$ ipython --no-banner

In [1]: import numpy as np

In [2]: from numpy import linalg as LA

In [3]: np.set_printoptions(precision=1, suppress=True, linewidth=160, legacy="1.25")

In [4]: tidy = lambda a: np.round(a, 1) + 0

In [5]: feats = np.loadtxt("arr.csv", delimiter=",")

In [6]: tidy(feats)
Out[6]: 
array([[ 6.5,  3.3, -0.2,  3. ],
       [ 4.5,  7.9,  5.2,  4.2],
       [-4.9,  0.8,  8.6,  3.1],
       [ 1.2,  0.2,  2.4,  2.6],
       [ 2.8,  4.2,  4. ,  3.4],
       [ 2.4, 12.7, 10.8,  5.4],
       [ 4.9,  3. ,  1.1,  3. ],
       [ 3.8,  5.9,  4.4,  3.8],
       [ 1.6,  6.8,  7.1,  4.1],
       [ 3.6, -3. , -2.3,  1.7],
       [ 0.9, -5.1, -1.3,  1.3],
       [10.2,  0.4, -5.9,  2.1],
       [12. ,  2.7, -5.8,  2.5],
       [ 8.2, -0.4, -4.7,  2. ],
       [ 3.6,  5.3,  4.1,  3.6],
       [ 5.8,  0.1, -2. ,  2.3],
       [ 4.9,  9.5,  6.1,  4.5],
       [ 3.6, -3.5, -2.7,  1.5]])

In [7]: Xs = feats - feats.mean(axis=0)

In [8]: left, sigma, Vh = LA.svd(Xs, full_matrices=False)

In [9]: tidy(sigma ** 2 / (sigma ** 2).sum())
Out[9]: array([0.7, 0.3, 0. , 0. ])

In [10]: (np.sign(left[:, 0]) == np.sign(left[0, 0])).astype(int)
Out[10]: array([1, 0, 0, 1, 0, 0, 1, 0, 0, 1, 1, 1, 1, 1, 0, 1, 0, 1])

In [11]: tidy(Vh[0] * np.sign(Vh[0, np.abs(Vh[0]).argmax()]))
Out[11]: array([-0.3,  0.6,  0.7,  0.2])

In [12]: tidy((sigma ** 2).sum() ** 2 / (sigma ** 4).sum())
Out[12]: 1.7

In [13]: tidy(sigma)
Out[13]: array([27.6, 17.3,  0. ,  0. ])

In [14]: LA.matrix_rank(Xs)
Out[14]: 2

In [15]: np.abs(left[:, 0]).argmax()
Out[15]: 5

In [16]: np.abs(Vh[0]).argmax()
Out[16]: 2

In [17]: tidy(feats @ LA.pinv(feats) @ feats)
Out[17]: 
array([[ 6.5,  3.3, -0.2,  3. ],
       [ 4.5,  7.9,  5.2,  4.2],
       [-4.9,  0.8,  8.6,  3.1],
       [ 1.2,  0.2,  2.4,  2.6],
       [ 2.8,  4.2,  4. ,  3.4],
       [ 2.4, 12.7, 10.8,  5.4],
       [ 4.9,  3. ,  1.1,  3. ],
       [ 3.8,  5.9,  4.4,  3.8],
       [ 1.6,  6.8,  7.1,  4.1],
       [ 3.6, -3. , -2.3,  1.7],
       [ 0.9, -5.1, -1.3,  1.3],
       [10.2,  0.4, -5.9,  2.1],
       [12. ,  2.7, -5.8,  2.5],
       [ 8.2, -0.4, -4.7,  2. ],
       [ 3.6,  5.3,  4.1,  3.6],
       [ 5.8,  0.1, -2. ,  2.3],
       [ 4.9,  9.5,  6.1,  4.5],
       [ 3.6, -3.5, -2.7,  1.5]])

In [18]: np.unique(feats.round(6), axis=0).shape
Out[18]: (18, 4)

In [19]: np.abs(np.diag(LA.qr(feats)[1])) > 1e-9
Out[19]: array([ True,  True,  True, False])

In [20]: m1 = np.loadtxt("run6.csv", delimiter=",")

In [21]: m1
Out[21]: 
array([[ -1. ,   0.9,   1.1,   0.8,  -0.1,   1.8,   0.2],
       [  1.2,  -0.5,  -0.9,  -0.5,  -0.3,  -0.9,  -0.1],
       [  4.3,  -3. ,  -4.7,  -4.2,   0.5,  -5.9,  -1.1],
       [  7.5,  -5.7,  -7.8,  -6.1,   0.3,  -9.1,  -1.5],
       [ -5.5,   3.7,   5.3,   5. ,   0.4,   6.5,   1.1],
       [ 12.9,  -8.8, -13.3, -10.3,   0.5, -15.2,  -2.3],
       [ -8.6,   5.4,   9. ,   7.3,  -0.4,  10.3,   1.3],
       [  3.2,  -2.4,  -4.4,  -2.9,   0.3,  -4. ,  -0.2],
       [ 10.5,  -6.5, -10.1,  -8.6,   0.3, -12. ,  -2.1],
       [ -1.5,   1. ,   1. ,   1.2,   0. ,   1.3,  -0.4],
       [ -8.9,   5.7,   8. ,   7.5,   0.8,   9.7,   1.8],
       [ -2.8,   0.9,   2.9,   1.2,  -0.2,   2.8,   0.7],
       [  0.5,  -0.2,  -0.2,  -0.4,  -0.2,  -0.3,  -0.3],
       [ 12.7,  -8.3, -12.3,  -9.8,  -0.6, -14.4,  -2.2],
       [ -1.9,   1. ,   2.2,   1.9,   0.1,   2.3,   0.5],
       [  1. ,  -1.2,  -1.5,  -0.7,   0.4,  -2.1,  -0.4],
       [  1.7,  -1.6,  -2.1,  -1.9,   0.2,  -2.8,  -0.3],
       [ -2.2,   1.7,   2.1,   1.1,  -0.1,   2.6,   0.5],
       [ -7.8,   5.2,   7.8,   6.4,   0.2,   8.8,   1.5],
       [ -5.7,   4.3,   5.9,   5.6,   0.1,   7.4,   0.9],
       [  2.8,  -1.6,  -2.7,  -2.3,   0.4,  -3.1,  -0.1],
       [  1.9,  -1.2,  -1.5,  -1.5,   0.2,  -2.4,  -0.6],
       [ -0.9,   0.5,   0.5,   0.2,  -0.1,   0.7,   0.2],
       [  7.1,  -3.6,  -6.2,  -5.1,   0.1,  -7.2,  -0.8],
       [ -6.1,   4. ,   6.2,   4.7,   0.8,   7.3,   1.1],
       [ -0.4,  -0.6,  -0.4,   0. ,  -0.2,  -0.2,   0. ],
       [  2.6,  -1.6,  -2.4,  -2.1,  -0.6,  -3. ,  -1.1],
       [ -2.3,   1. ,   1.7,   1.8,   0. ,   1.9,  -0.2],
       [ -2. ,   1.4,   2.4,   2.2,   0. ,   2.9,   0.3],
       [ -8.9,   5.7,   8.8,   6.8,  -0.1,   9.5,   1.1]])

In [22]: D = LA.norm(m1[:, None] - m1[None], axis=-1)

In [23]: tidy(LA.norm(m1 - m1.mean(axis=0), axis=1))
Out[23]: 
array([ 3. ,  1.6,  9.8, 16.1, 12.2, 27.3, 18.9,  7.4, 21.5,  3.1, 18.5,  5.5,  0.6, 25.9,  4.7,  2.8,  4.3,  4.9, 16.8, 13.5,  5.4,  3.6,  1.7, 13.1, 13.3,
        0.8,  5.1,  4.3,  5.4, 18.4])

In [24]: np.unravel_index(D.round(6).argmax(), D.shape)
Out[24]: (5, 6)

In [25]: LA.matrix_rank(D ** 2)
Out[25]: 9

In [26]: D.shape
Out[26]: (30, 30)

In [27]: A2 = np.c_[m1[:, :3] @ np.array([[3, -3, 2], [-1, 3, -2], [3, 0, 2]]), np.array([3, 0, 0, 3, 0, 4, 2, 4, 1, 3, 3, 0, 5, 3, 3, 4, 4, 2, 3, 5, 2, 3, 2, 2, 0, 2, 0, 2, 0, 2])]

In [28]: tidy(A2)
Out[28]: 
array([[ -0.6,   5.7,  -1.6,   3. ],
       [  1.4,  -5.1,   1.6,   0. ],
       [  1.8, -21.9,   5.2,   0. ],
       [  4.8, -39.6,  10.8,   3. ],
       [ -4.3,  27.6,  -7.8,   0. ],
       [  7.6, -65.1,  16.8,   4. ],
       [ -4.2,  42. , -10. ,   2. ],
       [ -1.2, -16.8,   2.4,   4. ],
       [  7.7, -51. ,  13.8,   1. ],
       [ -2.5,   7.5,  -3. ,   3. ],
       [ -8.4,  43.8, -13.2,   3. ],
       [ -0.6,  11.1,  -1.6,   0. ],
       [  1.1,  -2.1,   1. ,   5. ],
       [  9.5, -63. ,  17.4,   3. ],
       [ -0.1,   8.7,  -1.4,   3. ],
       [ -0.3,  -6.6,   1.4,   4. ],
       [  0.4,  -9.9,   2.4,   4. ],
       [ -2. ,  11.7,  -3.6,   2. ],
       [ -5.2,  39. , -10.4,   3. ],
       [ -3.7,  30. ,  -8.2,   5. ],
       [  1.9, -13.2,   3.4,   2. ],
       [  2.4,  -9.3,   3.2,   3. ],
       [ -1.7,   4.2,  -1.8,   2. ],
       [  6.3, -32.1,   9. ,   2. ],
       [ -3.7,  30.3,  -7.8,   0. ],
       [ -1.8,  -0.6,  -0.4,   2. ],
       [  2.2, -12.6,   3.6,   0. ],
       [ -2.8,   9.9,  -3.2,   2. ],
       [ -0.2,  10.2,  -2. ,   0. ],
       [ -6. ,  43.8, -11.6,   2. ]])

In [29]: tidy(LA.lstsq(m1, A2[:, 0])[0])
Out[29]: array([ 3., -1.,  3.,  0.,  0.,  0.,  0.])

In [30]: tidy(LA.norm(LA.qr(m1)[0].T @ A2, axis=0) ** 2 / ((A2 ** 2).sum(axis=0) + 1e-12))
Out[30]: array([1. , 1. , 1. , 0.2])

In [31]: gram = np.cov(A2, rowvar=False)

In [32]: np.argsort(-A2.std(axis=0).round(6), kind="stable")
Out[32]: array([1, 2, 0, 3])

In [33]: tidy(np.polyfit(A2[:, 0], A2[:, 3], 1))
Out[33]: array([0. , 2.2])

In [34]: gram.shape
Out[34]: (4, 4)

In [35]: tidy(np.corrcoef(A2.T))
Out[35]: 
array([[ 1. , -1. ,  1. ,  0. ],
       [-1. ,  1. , -1. , -0.1],
       [ 1. , -1. ,  1. ,  0.1],
       [ 0. , -0.1,  0.1,  1. ]])

In [36]: tidy(np.corrcoef(A2[:, 0], A2[:, 3])[0, 1])
Out[36]: 0.0

In [37]: tidy(LA.eigvalsh(gram)[::-1])
Out[37]: array([943. ,   2.8,   1.5,   0.1])

In [38]: tidy(np.median(A2, axis=0))
Out[38]: array([-0.4,  1.8, -0.9,  2. ])

In [39]: x0 = np.array([0, 3, -1, -2, 0, -2, -1])

In [40]: h1 = np.maximum(m1 @ x0, 0)

In [41]: np.flatnonzero(h1 > 1e-9)
Out[41]: array([ 1,  2,  3,  5,  7,  8, 12, 13, 15, 16, 20, 21, 23, 26])

In [42]: tidy(h1)
Out[42]: 
array([ 0. ,  2.3, 17. , 22.6,  0. , 40.2,  0. , 11.2, 33.9,  0. ,  0. ,  0. ,  1.3, 38. ,  0. ,  3.9,  7. ,  0. ,  0. ,  0. ,  8.8,  6.3,  0. , 20.8,  0. ,
        0. ,  8.9,  0. ,  0. ,  0. ])

In [43]: tidy(np.maximum(m1 @ x0, 0) - np.maximum(-m1 @ x0, 0))
Out[43]: 
array([ -3.8,   2.3,  17. ,  22.6, -18.3,  40.2, -29.3,  11.2,  33.9,  -2.6, -27.1,  -8.9,   1.3,  38. ,  -8.1,   3.9,   7. ,  -4.9, -24.1, -19.9,   8.8,
         6.3,  -1. ,  20.8, -19.3,  -1. ,   8.9,  -5.9,  -8.7, -25.4])

In [44]: tidy(np.maximum(m1 @ (3 * x0), 0))
Out[44]: 
array([  0. ,   6.9,  51. ,  67.8,   0. , 120.6,   0. ,  33.6, 101.7,   0. ,   0. ,   0. ,   3.9, 114. ,   0. ,  11.7,  21. ,   0. ,   0. ,   0. ,  26.4,
        18.9,   0. ,  62.4,   0. ,   0. ,  26.7,   0. ,   0. ,   0. ])

In [45]: rng = np.random.default_rng(5508)

In [46]: A2 = m1 + rng.integers(-2, 3, (30, 1)) @ rng.integers(-2, 3, (1, 7))

In [47]: tidy(A2)
Out[47]: 
array([[ -3. ,   2.9,  -0.9,   1.8,  -2.1,   1.8,   2.2],
       [ -2.8,   3.5,  -4.9,   1.5,  -4.3,  -0.9,   3.9],
       [  0.3,   1. ,  -8.7,  -2.2,  -3.5,  -5.9,   2.9],
       [ 11.5,  -9.7,  -3.8,  -8.1,   4.3,  -9.1,  -5.5],
       [ -7.5,   5.7,   3.3,   6. ,  -1.6,   6.5,   3.1],
       [  8.9,  -4.8, -17.3,  -8.3,  -3.5, -15.2,   1.7],
       [-12.6,   9.4,   5. ,   9.3,  -4.4,  10.3,   5.3],
       [  1.2,  -0.4,  -6.4,  -1.9,  -1.7,  -4. ,   1.8],
       [ 10.5,  -6.5, -10.1,  -8.6,   0.3, -12. ,  -2.1],
       [  2.5,  -3. ,   5. ,  -0.8,   4. ,   1.3,  -4.4],
       [ -6.9,   3.7,  10. ,   6.5,   2.8,   9.7,  -0.2],
       [  1.2,  -3.1,   6.9,  -0.8,   3.8,   2.8,  -3.3],
       [ -3.5,   3.8,  -4.2,   1.6,  -4.2,  -0.3,   3.7],
       [  8.7,  -4.3, -16.3,  -7.8,  -4.6, -14.4,   1.8],
       [ -1.9,   1. ,   2.2,   1.9,   0.1,   2.3,   0.5],
       [ -3. ,   2.8,  -5.5,   1.3,  -3.6,  -2.1,   3.6],
       [ -0.3,   0.4,  -4.1,  -0.9,  -1.8,  -2.8,   1.7],
       [ -2.2,   1.7,   2.1,   1.1,  -0.1,   2.6,   0.5],
       [ -3.8,   1.2,  11.8,   4.4,   4.2,   8.8,  -2.5],
       [ -7.7,   6.3,   3.9,   6.6,  -1.9,   7.4,   2.9],
       [  4.8,  -3.6,  -0.7,  -3.3,   2.4,  -3.1,  -2.1],
       [  1.9,  -1.2,  -1.5,  -1.5,   0.2,  -2.4,  -0.6],
       [ -2.9,   2.5,  -1.5,   1.2,  -2.1,   0.7,   2.2],
       [ 11.1,  -7.6,  -2.2,  -7.1,   4.1,  -7.2,  -4.8],
       [ -6.1,   4. ,   6.2,   4.7,   0.8,   7.3,   1.1],
       [  1.6,  -2.6,   1.6,  -1. ,   1.8,  -0.2,  -2. ],
       [  4.6,  -3.6,  -0.4,  -3.1,   1.4,  -3. ,  -3.1],
       [ -6.3,   5. ,  -2.3,   3.8,  -4. ,   1.9,   3.8],
       [ -2. ,   1.4,   2.4,   2.2,   0. ,   2.9,   0.3],
       [-12.9,   9.7,   4.8,   8.8,  -4.1,   9.5,   5.1]])

In [48]: tidy(LA.svd(A2 - m1, compute_uv=False))
Out[48]: array([37.2,  0. ,  0. ,  0. ,  0. ,  0. ,  0. ])

In [49]: arr = np.array([[-27, -3, -2, 2], [-3, -21, -2, -3], [0, 3, 7, -3], [3, -1, 3, 16]])

In [50]: w, vecs = LA.eig(arr)

In [51]: tidy(np.sort(LA.eigvals(arr.T)))
Out[51]: array([-28.2, -19.9,   8. ,  15.1])

In [52]: tidy(w)
Out[52]: array([-28.2, -19.9,  15.1,   8. ])

In [53]: tidy(np.prod(w))
Out[53]: 67407.0

In [54]: tidy(np.sort(LA.eigvals(arr @ arr)))
Out[54]: array([ 63.5, 227.8, 395.1, 794.6])

In [55]: tidy(np.sort(LA.eigvals(LA.inv(arr))))
Out[55]: array([-0.1,  0. ,  0.1,  0.1])

In [56]: u = np.array([2, -2, 2, 1])

In [57]: A2 = arr + np.outer(u, np.eye(4)[0])

In [58]: LA.matrix_rank(A2 - arr)
Out[58]: 1

In [59]: LA.matrix_rank(LA.inv(A2) - LA.inv(arr), tol=1e-8)
Out[59]: 1

In [60]: A2
Out[60]: 
array([[-25.,  -3.,  -2.,   2.],
       [ -5., -21.,  -2.,  -3.],
       [  2.,   3.,   7.,  -3.],
       [  4.,  -1.,   3.,  16.]])
